$ python -q
>>> import numpy as np
>>> np.set_printoptions(precision=1, suppress=True, linewidth=160, sign=" ")
>>> O, _ = np.linalg.qr(np.array([[0.7, -0.6, -0.8, 0.7, 0.3],
...     [0.2, -3.6, 0.0, -0.7, -1.6],
...     [-0.9, 0.7, 0.4, 2.6, 1.1],
...     [0.8, -0.7, 0.7, 0.5, -0.8],
...     [0.5, -0.2, -0.4, -0.3, -0.5]]))
>>> w = np.array([2, 5, 0, 5, 1])
>>> W0 = O @ np.diag(w) @ O.T
>>> W0.round(1) + 0
array([[ 2.3, -0.2,  1.6,  1.4,  0.2],
       [-0.2,  4.9,  0.2, -0.1, -0.4],
       [ 1.6,  0.2,  3.6,  0.4,  0. ],
       [ 1.4, -0.1,  0.4,  1. ,  0.5],
       [ 0.2, -0.4,  0. ,  0.5,  1.1]])
>>> np.unique(W0.round(6), axis=0).shape
(5, 5)
>>> np.round(W0 @ np.linalg.pinv(W0) @ W0, 1) + 0
array([[ 2.3, -0.2,  1.6,  1.4,  0.2],
       [-0.2,  4.9,  0.2, -0.1, -0.4],
       [ 1.6,  0.2,  3.6,  0.4,  0. ],
       [ 1.4, -0.1,  0.4,  1. ,  0.5],
       [ 0.2, -0.4,  0. ,  0.5,  1.1]])
>>> round(float(np.trace(np.linalg.pinv(W0) @ W0)), 1)
4.0
>>> X = np.cumsum(np.array([[0, -2, -3],
...     [-1, -3, -3],
...     [3, -1, -3],
...     [-3, 0, 3],
...     [3, 2, 2],
...     [3, -1, -3],
...     [-3, -3, 1],
...     [-2, 0, 3],
...     [1, -3, 3],
...     [0, -2, 3],
...     [0, 3, -1],
...     [1, 1, -1],
...     [-3, -3, 3],
...     [3, -3, 3],
...     [3, 3, -1],
...     [1, 2, 2],
...     [-1, -2, 3],
...     [-1, 0, -1],
...     [2, -2, 3]]), axis=0)
>>> X
array([[  0,  -2,  -3],
       [ -1,  -5,  -6],
       [  2,  -6,  -9],
       [ -1,  -6,  -6],
       [  2,  -4,  -4],
       [  5,  -5,  -7],
       [  2,  -8,  -6],
       [  0,  -8,  -3],
       [  1, -11,   0],
       [  1, -13,   3],
       [  1, -10,   2],
       [  2,  -9,   1],
       [ -1, -12,   4],
       [  2, -15,   7],
       [  5, -12,   6],
       [  6, -10,   8],
       [  5, -12,  11],
       [  4, -12,  10],
       [  6, -14,  13]])
>>> Ac = (X - X.mean(axis=0)) / X.std(axis=0)
>>> np.argwhere(np.abs(Ac) > 2)
array([], shape=(0, 2), dtype=int64)
>>> Ac.std(axis=0)
array([ 1.,  1.,  1.])
>>> coef = np.linalg.lstsq(np.delete(Ac, 2, axis=1), Ac[:, 2])[0]
>>> np.abs(coef).argmax()
np.int64(1)
>>> dist = np.linalg.norm(X[:, None] - X[None], axis=-1)
>>> (dist + 1e9 * np.eye(19)).round(6).argmin(axis=1)
array([  4,   3,   6,   1,   0,   2,   2,   6,  10,  12,  11,  10,   9,  14,  15,  14,  17,  16,  16])
>>> np.linalg.norm(X, axis=1)
array([  3.6,   7.9,  11. ,   8.5,   6. ,   9.9,  10.2,   8.5,  11. ,  13.4,  10.2,   9.3,  12.7,  16.7,  14.3,  14.1,  17. ,  16.1,  20. ])
>>> np.flatnonzero(dist[8] < dist.mean() / 2)
array([  7,   8,   9,  10,  11,  12])
>>> np.linalg.matrix_rank(dist ** 2)
np.int64(5)
>>> dist[8].round(6).argsort(kind="stable")[:4]
array([  8,  10,  11,   9])
>>> np.unravel_index(dist.round(6).argmax(), dist.shape)
(np.int64(2), np.int64(18))
>>> vec = np.array([5, -3, 4])
>>> target = X @ vec
>>> target
array([ -6, -14,  -8, -11,   6,  12,  10,  12,  38,  56,  43,  41,  47,  83,  85,  92, 105,  96, 124])
>>> rng = np.random.default_rng(72)
>>> target = target + 0.1 * rng.normal(size=19)
>>> target
array([ -6.1, -14. ,  -7.9, -11.2,   5.9,  11.9,  10.1,  12.1,  38. ,  56. ,  42.9,  40.9,  47. ,  83.1,  85. ,  91.8, 105. ,  96. , 123.9])
>>> coef, *_ = np.linalg.lstsq(X, target)
>>> coef
array([ 5., -3.,  4.])
>>> coef.round()
array([ 5., -3.,  4.])
>>> np.round(np.linalg.norm(target - X @ coef), 1)
np.float64(0.4)
>>> np.round(X.T @ (target - X @ coef), 1) + 0
array([ 0.,  0.,  0.])
>>> [round(float(np.linalg.norm(np.linalg.solve(X.T @ X + lam * np.eye(3), X.T @ target))), 2) for lam in (0, 1, 10, 100)]
[7.06, 7.03, 6.8, 5.83]
>>> hat = X @ np.linalg.solve(X.T @ X, X.T)
>>> np.round(hat @ X[:, 2], 1) + 0
array([-3., -6., -9., -6., -4., -7., -6., -3.,  0.,  3.,  2.,  1.,  4.,  7.,  6.,  8., 11., 10., 13.])
>>> np.allclose(hat @ hat, hat)
True
>>> np.round(np.diag(hat), 1) + 0
array([ 0. ,  0.1,  0.2,  0.1,  0.1,  0.4,  0.2,  0.1,  0.1,  0.1,  0.1,  0. ,  0.3,  0.2,  0.1,  0.2,  0.2,  0.1,  0.3])
>>> np.linalg.matrix_rank(np.eye(19) - hat)
np.int64(16)
>>> np.trace(hat)
np.float64(3.0)
>>> mat = np.array([[-0.6, -0.4, 0.7],
...     [-0.7, 0.1, -1.6],
...     [0.7, -1.0, 1.4],
...     [0.4, 0.1, 1.6],
...     [0.7, 1.0, 0.6],
...     [0.6, -0.1, -0.6],
...     [0.3, 0.9, -0.1],
...     [-0.2, 1.5, 0.4],
...     [0.2, 0.8, -1.1],
...     [-2.4, 0.1, 0.4],
...     [-0.1, -1.7, -1.1],
...     [-1.1, -0.5, -1.1],
...     [-0.5, 0.0, -0.7],
...     [-0.1, 0.0, -0.9],
...     [0.9, -1.4, -1.4],
...     [-0.7, 0.4, 0.7],
...     [0.3, 1.7, 0.2],
...     [-0.5, -0.5, -1.1],
...     [-0.4, -0.3, -1.0],
...     [-0.1, 0.8, 2.8],
...     [-0.2, -1.5, 2.1]])
>>> mat[9] *= 20
>>> mat
array([[ -0.6,  -0.4,   0.7],
       [ -0.7,   0.1,  -1.6],
       [  0.7,  -1. ,   1.4],
       [  0.4,   0.1,   1.6],
       [  0.7,   1. ,   0.6],
       [  0.6,  -0.1,  -0.6],
       [  0.3,   0.9,  -0.1],
       [ -0.2,   1.5,   0.4],
       [  0.2,   0.8,  -1.1],
       [-48. ,   2. ,   8. ],
       [ -0.1,  -1.7,  -1.1],
       [ -1.1,  -0.5,  -1.1],
       [ -0.5,   0. ,  -0.7],
       [ -0.1,   0. ,  -0.9],
       [  0.9,  -1.4,  -1.4],
       [ -0.7,   0.4,   0.7],
       [  0.3,   1.7,   0.2],
       [ -0.5,  -0.5,  -1.1],
       [ -0.4,  -0.3,  -1. ],
       [ -0.1,   0.8,   2.8],
       [ -0.2,  -1.5,   2.1]])
>>> O, vecs = np.linalg.qr(mat[:, :1])[0], np.linalg.qr(mat[:, 1:])[0]
>>> s = np.linalg.svd(O.T @ vecs, compute_uv=False)
>>> s
array([ 0.8])
>>> np.degrees(np.arccos(s.clip(0, 1)))
array([ 34.8])
>>> (s > 0.9).sum()
np.int64(0)
>>> A = np.load("m.npy")
>>> A
array([[ 0,  1,  1,  1],
       [ 1,  0,  1,  1],
       [ 1,  1,  0,  0],
       [ 1,  1,  0,  0]])
>>> np.argwhere(np.triu(A))
array([[ 0,  1],
       [ 0,  2],
       [ 0,  3],
       [ 1,  2],
       [ 1,  3]])
>>> A.sum(axis=0)
array([ 3,  3,  2,  2])
>>> Lm = np.diag(A.sum(axis=1)) - A
>>> np.round(np.linalg.eigvalsh(Lm), 1) + 0
array([ 0.,  2.,  4.,  4.])
>>> round(np.linalg.det(Lm[1:, 1:]))
8
>>> np.linalg.matrix_rank(Lm)
np.int64(3)
>>> w, vecs = np.linalg.eigh(A)
>>> vec = np.array([1, -3, -4, 1])
>>> vec @ A @ vec
np.int64(6)
>>> round(float(vec @ A @ vec / (vec @ vec)), 1), np.round(w[0], 1), np.round(w[-1], 1)
(0.2, np.float64(-1.6), np.float64(2.6))
>>> vecs * np.maximum(w, 0) @ vecs.T
array([[ 0.8,  0.8,  0.6,  0.6],
       [ 0.8,  0.8,  0.6,  0.6],
       [ 0.6,  0.6,  0.5,  0.5],
       [ 0.6,  0.6,  0.5,  0.5]])
>>> np.abs(A).sum(axis=1).max(), round(float(np.abs(w).max()), 1)
(np.int64(3), 2.6)
>>> w, vecs = np.linalg.eigh(A)
>>> np.abs(vecs[:, -1])
array([ 0.6,  0.6,  0.4,  0.4])
>>> np.abs(vecs[:, -1]).round(6).argmax()
np.int64(0)
>>> np.round(vecs @ np.diag(w) @ vecs.T, 1) + 0
array([[ 0.,  1.,  1.,  1.],
       [ 1.,  0.,  1.,  1.],
       [ 1.,  1.,  0.,  0.],
       [ 1.,  1.,  0.,  0.]])
>>> round(float(np.linalg.eigvals(A).sum().real), 1)
0.0
>>> np.einsum("ii->", A)
np.int64(0)
>>> np.round(np.poly(A), 1) + 0
array([ 1.,  0., -5., -4.,  0.])
>>> np.round(np.linalg.det(2 * A), 1), round(float(np.linalg.det(A)), 1)
(np.float64(0.0), 0.0)
>>> E = np.load("sample15.npy")
>>> E
array([[ 2.3,  0.5, -1.4],
       [ 0.9,  0.2, -0.6],
       [ 0.4,  0.1, -0.2],
       [-0.4, -0.1,  0.2],
       [ 2.7,  0.6, -1.7]])
>>> Uu, s, VT = np.linalg.svd(E)
>>> vecs = VT[:(s > 1e-8).sum()]
>>> vec = E[4] + 2 * E[1] + rng.integers(2) * np.eye(3)[2]
>>> vec
array([ 4.6,  1. , -1.9])
>>> np.allclose(vecs.T @ vecs @ vec, vec)
False
>>> np.round(vecs.T @ vecs, 1) + 0
array([[ 0.7,  0.1, -0.4],
       [ 0.1,  0. , -0.1],
       [-0.4, -0.1,  0.3]])
>>> feats = np.loadtxt("a.csv", delimiter=",")
>>> feats
array([[ 2., -2., -3.],
       [-1.,  1.,  1.],
       [ 0., -2.,  3.]])
>>> np.argsort(-np.linalg.norm(E, axis=0).round(6), kind="stable")[:3]
array([ 0,  2,  1])
>>> round(float(np.linalg.norm(E, 2) / np.linalg.norm(E)), 1)
1.0
>>> [round(float(x), 1) for x in np.linalg.svd(E, compute_uv=False)[:3]]
[4.4, 0.0, 0.0]
>>> np.sort(np.abs(np.linalg.eigvals(feats)))
array([ 0.2,  3.5,  3.5])
>>> np.linalg.matrix_power(feats, 3)
array([[ 12.,  22., -69.],
       [ -7.,  -7.,  31.],
       [ 12., -26.,   7.]])
>>> np.allclose(feats @ feats.T, feats.T @ feats)
False
>>> (feats + feats.T) / 2
array([[ 2. , -1.5, -1.5],
       [-1.5,  1. , -0.5],
       [-1.5, -0.5,  3. ]])
>>> (feats - feats.T) / 2
array([[ 0. , -0.5, -1.5],
       [ 0.5,  0. ,  1.5],
       [ 1.5, -1.5,  0. ]])
>>> r = np.linalg.matrix_rank(W0)
>>> r
np.int64(4)
>>> ns = np.linalg.svd(W0)[2][r:].T
>>> np.linalg.matrix_rank(W0.T @ W0), np.linalg.matrix_rank(W0 @ W0.T)
(np.int64(4), np.int64(4))
>>> [int(np.linalg.matrix_rank(np.delete(W0, i, axis=0))) for i in range(5)]
[4, 4, 4, 4, 4]
>>> ns.shape
(5, 1)
